% ipython --no-banner

In [1]: import numpy as np

In [2]: from numpy import linalg as LA

In [3]: np.set_printoptions(precision=2, suppress=True, linewidth=120, legacy="1.25")

In [4]: K = np.loadtxt("run4.csv", delimiter=",")

In [5]: print(K)
[[2. 2. 2. 1. 1. 1.]
 [4. 4. 4. 3. 3. 3.]
 [3. 3. 3. 2. 2. 2.]]

In [6]: # looks like rank 2

In [7]: B = K[0, 0] * K[1:] - np.outer(K[1:, 0], K[0])

In [8]: print(B)
[[0. 0. 0. 2. 2. 2.]
 [0. 0. 0. 1. 1. 1.]]

In [9]: print(LA.matrix_rank(B), LA.matrix_rank(K))
1 2

In [10]: left, sv, Vh = LA.svd(K)

In [11]: print(np.argmax(sv[:-1] / (sv[1:] + 1e-6)) + 1)
2

In [12]: B = left[:, :2] @ np.diag(sv[:2]) @ Vh[:2]

In [13]: print(LA.matrix_rank(B))
2

In [14]: print(LA.matrix_rank(K, rtol=0.05))
2

In [15]: left, sv = LA.svd(K)
---------------------------------------------------------------------------
ValueError                                Traceback (most recent call last)
Cell In[15], line 1
----> 1 left, sv = LA.svd(K)

ValueError: too many values to unpack (expected 2)

In [16]: left, sv, Vh = LA.svd(K, full_matrices=False)

In [17]: print((sv > 1e-8).sum())
2

In [18]: print(np.round(sv / sv[0], 2) + 0)
[1.   0.06 0.  ]

In [19]: print(np.cumsum(sv ** 2) / np.sum(sv ** 2))
[1. 1. 1.]

In [20]: print(left.shape, sv.shape, Vh.shape)
(3, 3) (3,) (3, 6)

In [21]: print(np.allclose(left * sv @ Vh, K))
True

In [22]: print(np.round(left.T @ left, 2) + 0)
[[1. 0. 0.]
 [0. 1. 0.]
 [0. 0. 1.]]

In [23]: print(round(float(np.sqrt((sv ** 2).sum())), 2), round(float(LA.norm(K)), 2))
11.36 11.36

In [24]: print(np.abs(left[:, 0]).round(6).argmax())
1

In [25]: print(np.abs(Vh[0]))
[0.47 0.47 0.47 0.33 0.33 0.33]

In [26]: print(np.round(left.T @ K @ Vh.T, 2) + 0)
[[11.34  0.    0.  ]
 [ 0.    0.65  0.  ]
 [ 0.    0.    0.  ]]

In [27]: print(sv.round(2) + 0)
[11.34  0.65  0.  ]

In [28]: print(np.unique(K.round(6), axis=0).shape)
(3, 6)

In [29]: print(LA.lstsq(K[:-1].T, K[-1])[2])
2

In [30]: print(np.allclose(K[:-1].T @ LA.lstsq(K[:-1].T, K[-1])[0], K[-1]))
True

In [31]: u = np.array([-2, 2])

In [32]: print(np.array([np.convolve(row, u, "same") for row in K]))
[[-4.  0.  0.  2.  0.  0.]
 [-8.  0.  0.  2.  0.  0.]
 [-6.  0.  0.  2.  0.  0.]]

In [33]: print(np.polyval(u, K[1]))
[-6. -6. -6. -4. -4. -4.]
